$ ipython --no-banner

In [1]: import numpy as np

In [2]: from numpy import linalg as LA

In [3]: np.set_printoptions(suppress=True, linewidth=200)

In [4]: J = np.load("data.npy")

In [5]: print(J)
[[-11.67    1.838  13.692]
 [ 29.489   7.888   3.492]
 [ 29.093 -14.307  -4.355]
 [-19.714  25.382  11.557]
 [ 18.596 -18.572 -26.349]
 [ -0.679  -3.971 -10.958]
 [ 15.852  12.805 -10.958]
 [  7.338  -1.75   -4.609]
 [ 19.77    4.409   5.656]
 [-23.778  -4.041  -5.231]]

In [6]: O, vecs = LA.qr(J[:, :1])[0], LA.qr(J[:, 1:])[0]

In [7]: sigma = LA.svd(O.T @ vecs, compute_uv=False)

In [8]: print(sigma.round(3))
[0.384]

In [9]: print(round(float(LA.norm(O @ O.T - vecs @ vecs.T, 2)), 3))
1.0

In [10]: C = J[[4, 6]].astype(float)

In [11]: for _ in range(6):
    ...:     idx = LA.norm(J[:, None] - C, axis=-1).argmin(axis=1)
    ...:     C = np.array([J[idx == j].mean(axis=0) for j in range(2)])
    ...: 

In [12]: print(idx)
[1 1 0 1 0 1 1 1 1 1]

In [13]: print(C.round(3))
[[ 23.844 -16.44  -15.352]
 [  2.076   5.32    0.33 ]]

In [14]: print(np.bincount(idx))
[2 8]

In [15]: print(np.abs(C[1] - C[0]).argmax())
0

In [16]: M = np.load("arr.npy")

In [17]: print(M)
[[ -2.  -5.   7.  -3.]
 [ -4. -10.  14.  -6.]
 [ -7. -13.  20.  -9.]
 [ -5.  -8.  13.  -6.]]

In [18]: # rank 2

In [19]: r0, r1 = M[2], M[3]

In [20]: print(r0 @ r1)
453.0

In [21]: print(r0 @ r0)
699.0

In [22]: p = (r0 @ r1) / (r0 @ r0) * r0

In [23]: print(np.round(LA.norm(r0 + r1) ** 2 + LA.norm(r0 - r1) ** 2, 3))
1986.0

In [24]: print(np.outer(r0, r1))
[[  35.   56.  -91.   42.]
 [  65.  104. -169.   78.]
 [-100. -160.  260. -120.]
 [  45.   72. -117.   54.]]

In [25]: left, sigma, VT = LA.svd(M)

In [26]: vecs = VT[:(sigma > 1e-8).sum()]

In [27]: rng = np.random.default_rng(4520)

In [28]: x0 = M[2] + 4 * M[3] + rng.integers(2) * np.eye(4)[3]

In [29]: print(x0)
[-27. -45.  72. -32.]

In [30]: print(LA.matrix_rank(np.vstack([M, x0])))
3

In [31]: print(np.round(vecs.T @ vecs, 3) + 0)
[[ 0.576 -0.333 -0.242  0.273]
 [-0.333  0.667 -0.333  0.   ]
 [-0.242 -0.333  0.576 -0.273]
 [ 0.273  0.    -0.273  0.182]]

In [32]: print(round(float(LA.norm(x0 - vecs.T @ vecs @ x0)), 3))
0.905

In [33]: print([round(float(x), 3) for x in LA.svd(M, compute_uv=False)[:3]])
[37.759, 1.514, 0.0]

In [34]: print(LA.cond(M) > 100)
True

In [35]: data = np.load("block15.npy")

In [36]: print(data.round(3))
[[-0.42   0.756 -0.503]
 [-0.504 -0.655 -0.564]
 [-0.755  0.017  0.655]]

In [37]: def softmax(z):
    ...:     e = np.exp(z - z.max(axis=-1, keepdims=True))
    ...:     return e / e.sum(axis=-1, keepdims=True)
    ...: 

In [38]: print(np.round(softmax(10 * data[0]), 3) + 0)
[0. 1. 0.]

In [39]: print(np.round(softmax(data[0] + 3), 3))
[0.194 0.628 0.178]

In [40]: att = data @ data.T / np.sqrt(3)

In [41]: print(softmax(att).round(6).argmax(axis=1))
[0 1 2]

In [42]: print(np.round(softmax(att)[0] @ data, 3))
[-0.531  0.187 -0.213]

In [43]: print(round(np.trace(LA.pinv(M) @ M), 3))
2.0

In [44]: print(np.round(M @ LA.pinv(M) @ M, 3))
[[ -2.  -5.   7.  -3.]
 [ -4. -10.  14.  -6.]
 [ -7. -13.  20.  -9.]
 [ -5.  -8.  13.  -6.]]

In [45]: print(np.allclose(M[:-1].T @ LA.lstsq(M[:-1].T, M[-1])[0], M[-1]))
True

In [46]: print(LA.lstsq(M[:-1].T, M[-1])[2])
2

In [47]: mat = np.loadtxt("a.csv", delimiter=",")

In [48]: print(mat)
[[ 14.  -5.  -2.  -9. -10.]
 [ -5.  10.  10.  -1.   3.]
 [ -2.  10.  11.  -3.   0.]
 [ -9.  -1.  -3.   9.   5.]
 [-10.   3.   0.   5.  10.]]

In [49]: # rank 3

In [50]: w, vecs = LA.eigh(mat)

In [51]: print(np.round(vecs.T @ mat @ vecs, 3) + 0)
[[ 0.     0.     0.     0.     0.   ]
 [ 0.     0.     0.     0.     0.   ]
 [ 0.     0.     3.95   0.     0.   ]
 [ 0.     0.     0.    20.671  0.   ]
 [ 0.     0.     0.     0.    29.379]]

In [52]: print(np.round(np.abs(vecs[:, -1]), 3))
[0.679 0.333 0.193 0.377 0.499]

In [53]: print(np.round(LA.eigvalsh(mat @ mat), 3) + 0)
[  0.      0.     15.605 427.29  863.105]

In [54]: print(np.round(vecs @ np.diag(w) @ vecs.T, 3) + 0)
[[ 14.  -5.  -2.  -9. -10.]
 [ -5.  10.  10.  -1.   3.]
 [ -2.  10.  11.  -3.   0.]
 [ -9.  -1.  -3.   9.   5.]
 [-10.   3.   0.   5.  10.]]

In [55]: print(w.sum(), np.trace(mat))
54.0 54.0

In [56]: print(np.unique(w.round(6) + 0, return_counts=True)[1])
[2 1 1 1]

In [57]: idx = rng.permutation(5)

In [58]: print(idx)
[4 0 2 3 1]

In [59]: other = mat[idx][:, idx]

In [60]: print(other)
[[ 10. -10.   0.   5.   3.]
 [-10.  14.  -2.  -9.  -5.]
 [  0.  -2.  11.  -3.  10.]
 [  5.  -9.  -3.   9.  -1.]
 [  3.  -5.  10.  -1.  10.]]

In [61]: print(np.allclose(other, mat))
False

In [62]: print(np.trace(other))
54.0

In [63]: hat = np.triu(np.array([[2, 1, -1, 1, -1],
    ...:     [0, -1, 1, -1, -1],
    ...:     [2, 2, -2, 2, 0],
    ...:     [-1, -1, -2, 0, 1],
    ...:     [-2, 0, 0, -1, 2]]), 1) + np.eye(5)

In [64]: other = hat @ mat @ LA.inv(hat)

In [65]: print(np.round(np.poly(other), 3) + 0)
[    1.   -54.   805. -2399.     0.     0.]

In [66]: print(np.round(LA.det(other), 3))
-0.0

In [67]: print(other)
[[  12.  -21.   27.  -90.   69.]
 [  12.    6.   30.  -84.   90.]
 [ -20.   28.  -43.  149. -131.]
 [ -19.   21.  -43.  140. -123.]
 [ -10.   13.  -23.   74.  -61.]]

In [68]: rk = LA.matrix_rank(mat)

In [69]: print(rk)
3

In [70]: ns = LA.svd(mat)[2][rk:].T

In [71]: print(np.allclose(mat @ ns, 0))
True

In [72]: print(np.round(mat @ ns, 3) + 0)
[[0. 0.]
 [0. 0.]
 [0. 0.]
 [0. 0.]
 [0. 0.]]

In [73]: print([int(LA.matrix_rank(mat[:, :j + 1])) for j in range(5)])
[1, 2, 3, 3, 3]

In [74]: print([int(LA.matrix_rank(mat[:i])) for i in range(1, len(mat) + 1)])
[1, 2, 3, 3, 3]

In [75]: left, sigma, VT = LA.svd(mat)

In [76]: print(sigma.round(3) + 0)
[29.379 20.671  3.95   0.     0.   ]

In [77]: print(np.argmax(sigma[:-1] / (sigma[1:] + 1e-6)) + 1)
3

In [78]: other = left[:, :3] @ np.diag(sigma[:3]) @ VT[:3]

In [79]: print(other.round(3) + 0)
[[ 14.  -5.  -2.  -9. -10.]
 [ -5.  10.  10.  -1.   3.]
 [ -2.  10.  11.  -3.   0.]
 [ -9.  -1.  -3.   9.   5.]
 [-10.   3.   0.   5.  10.]]

In [80]: print(np.round(LA.norm(mat - other, 2), 3), round(sigma[3], 3))
0.0 0.0

In [81]: print(np.round(LA.norm(mat - other) / LA.norm(mat), 3))
0.0

In [82]: X = np.array([[5.0, 1.0], [1.0, 5.0]])

In [83]: # symmetric, so the eigenvalues are real

In [84]: x0 = np.array([1, 0])

In [85]: rhs = X @ x0

In [86]: print(rhs)
[5. 1.]

In [87]: print(np.round(LA.solve(X, rhs + X[:, 1]), 3))
[1. 1.]

In [88]: print(np.round(LA.solve(X, X[:, 0]), 3) + 0)
[1. 0.]

In [89]: print(np.round(LA.solve(X, 3 * rhs), 3) + 0)
[3. 0.]

In [90]: W0 = np.array([[3, -2, -1], [-1, -2, 1], [2, 2, 3], [0, 3, -2], [3, -1, 2]])

In [91]: W0[-1] = W0[0] + -1 * W0[1]

In [92]: print(W0)
[[ 3 -2 -1]
 [-1 -2  1]
 [ 2  2  3]
 [ 0  3 -2]
 [ 4  0 -2]]

In [93]: t = np.radians(45)

In [94]: Rm = np.eye(3)

In [95]: Rm[2, 2] = Rm[0, 0] = np.cos(t)

In [96]: Rm[2, 0], Rm[0, 2] = -np.sin(t), np.sin(t)

In [97]: print(Rm.round(3))
[[ 0.707  0.     0.707]
 [ 0.     1.     0.   ]
 [-0.707  0.     0.707]]

In [98]: other = W0 @ Rm.T

In [99]: print(np.round(np.abs(other - W0).max(axis=0), 3))
[2.586 0.    2.293]

In [100]: print(np.allclose(W0 @ W0.T, other @ other.T))
True

In [101]: left, sigma, VT = LA.svd(Rm, full_matrices=False)

In [102]: print(left.shape, sigma.shape, VT.shape)
(3, 3) (3,) (3, 3)

In [103]: print(np.round(np.cumsum(sigma ** 2) / np.sum(sigma ** 2), 3))
[0.333 0.667 1.   ]

In [104]: print(VT @ VT.T)
[[1. 0. 0.]
 [0. 1. 0.]
 [0. 0. 1.]]

In [105]: hat = W0 @ LA.solve(W0.T @ W0, W0.T)

In [106]: print(np.round(hat @ W0[:, 0], 3))
[ 3. -1.  2.  0.  4.]

In [107]: print(np.round(LA.eigvalsh(hat), 3) + 0)
[0. 0. 1. 1. 1.]

In [108]: print(np.round(np.diag(hat), 3))
[0.499 0.26  0.973 0.653 0.614]

In [109]: print(hat.round(3))
[[ 0.499  0.072 -0.067 -0.241  0.427]
 [ 0.072  0.26  -0.104 -0.376 -0.187]
 [-0.067 -0.104  0.973 -0.096  0.037]
 [-0.241 -0.376 -0.096  0.653  0.135]
 [ 0.427 -0.187  0.037  0.135  0.614]]
